$ python3 -q
>>> import numpy as np
>>> np.set_printoptions(precision=3, suppress=True, linewidth=140, sign=" ")
>>> J = np.load("data.npy")
>>> J
array([[ 1.   ,  0.   ,  0.   ,  0.   ,  0.   ],
       [ 0.25 ,  0.25 ,  0.25 ,  0.   ,  0.25 ],
       [ 0.333,  0.333,  0.333,  0.   ,  0.   ],
       [ 0.   ,  0.   ,  0.   ,  1.   ,  0.   ],
       [ 0.   ,  0.333,  0.   ,  0.   ,  0.667]])
>>> np.flatnonzero(np.linalg.matrix_power((J != 0) + (J.T != 0) + np.eye(5), 5)[3])
array([ 3])
>>> np.sort(np.linalg.eigvals(J).real)
array([-0.07 ,  0.466,  0.854,  1.   ,  1.   ])
>>> f = np.array([0, -2, 3, 1, -2])
>>> B = J + np.outer(f, np.eye(5)[1])
>>> print(B)
[[ 1.     0.     0.     0.     0.   ]
 [ 0.25  -1.75   0.25   0.     0.25 ]
 [ 0.333  3.333  0.333  0.     0.   ]
 [ 0.     1.     0.     1.     0.   ]
 [ 0.    -1.667  0.     0.     0.667]]
>>> np.linalg.matrix_rank(B - J)
np.int64(1)
>>> O = J.astype(float).copy()
>>> for j in range(5):
...     O[:, j] -= O[:, :j] @ (O[:, :j].T @ O[:, j])
...     O[:, j] /= np.linalg.norm(O[:, j])
... 
>>> np.round(O.T @ J, 3) + 0
array([[ 1.083,  0.16 ,  0.16 ,  0.   ,  0.058],
       [ 0.   ,  0.509,  0.291,  0.   ,  0.541],
       [ 0.   ,  0.   ,  0.252,  0.   , -0.413],
       [ 0.   ,  0.   ,  0.   ,  1.   ,  0.   ],
       [ 0.   ,  0.   ,  0.   ,  0.   ,  0.2  ]])
>>> print(np.round(O.T @ O, 3) + 0)
[[ 1.  0.  0.  0.  0.]
 [ 0.  1.  0.  0.  0.]
 [ 0.  0.  1.  0.  0.]
 [ 0.  0.  0.  1.  0.]
 [ 0.  0.  0.  0.  1.]]
>>> np.round(np.linalg.matrix_power(J, 100), 3) + 0
array([[ 1.,  0.,  0.,  0.,  0.],
       [ 1.,  0.,  0.,  0.,  0.],
       [ 1.,  0.,  0.,  0.,  0.],
       [ 0.,  0.,  0.,  1.,  0.],
       [ 1.,  0.,  0.,  0.,  0.]])
>>> J.sum(axis=1)
array([ 1.,  1.,  1.,  1.,  1.])
>>> pr = np.eye(5)[1]
>>> for _ in range(6):
...     pr = pr @ J
...     print(pr.round(3))
... 
[ 0.25  0.25  0.25  0.    0.25]
[ 0.396  0.229  0.146  0.     0.229]
[ 0.502  0.182  0.106  0.     0.21 ]
[ 0.583  0.151  0.081  0.     0.186]
[ 0.647  0.127  0.065  0.     0.161]
[ 0.7    0.107  0.053  0.     0.139]
>>> O, vecs = np.linalg.qr(J[:, :2])[0], np.linalg.qr(J[:, 2:])[0]
>>> sv = np.linalg.svd(O.T @ vecs, compute_uv=False)
>>> sv
array([ 0.984,  0.245])
>>> np.degrees(np.arccos(sv.clip(0, 1)))
array([ 10.323,  75.804])
>>> (sv > 0.9).sum()
np.int64(1)
>>> K = np.load("out13.npy")
>>> K
array([[ 0.808,  3.621,  2.347, -1.438,  3.339],
       [ 3.642,  4.382,  2.023, -3.124,  3.757],
       [ 0.331, -0.37 , -0.431,  1.397, -4.373],
       [-2.367, -1.69 ,  2.81 ,  0.163,  1.413]])
>>> W = np.array([[-2, -4, -1, -5, 1],
...     [-3, -5, 1, 4, 3],
...     [-4, 2, -5, 0, 5],
...     [-5, -2, 3, 1, -3],
...     [4, 1, -3, -1, -4]])
>>> c = np.array([2, 0, 1, 1, 1])
>>> act = np.maximum(K @ W + c, 0)
>>> (act > 0).mean(axis=0)
array([ 0.75,  0.25,  0.25,  0.75,  1.  ])
>>> W2 = np.array([[3, 2], [1, 1], [0, 0], [3, 1], [2, 2]])
>>> act @ W2
array([[ 52.766,  38.753],
       [ 56.872,  52.746],
       [ 33.639,  26.369],
       [ 58.247,  43.196]])
>>> B = K / np.linalg.norm(K, axis=1, keepdims=True)
>>> C2 = B @ B.T
>>> np.argwhere(np.triu(np.abs(C2) > 0.95, 1))
array([], shape=(0, 2), dtype=int64)
>>> C2[1]
array([ 0.916,  1.   , -0.612, -0.166])
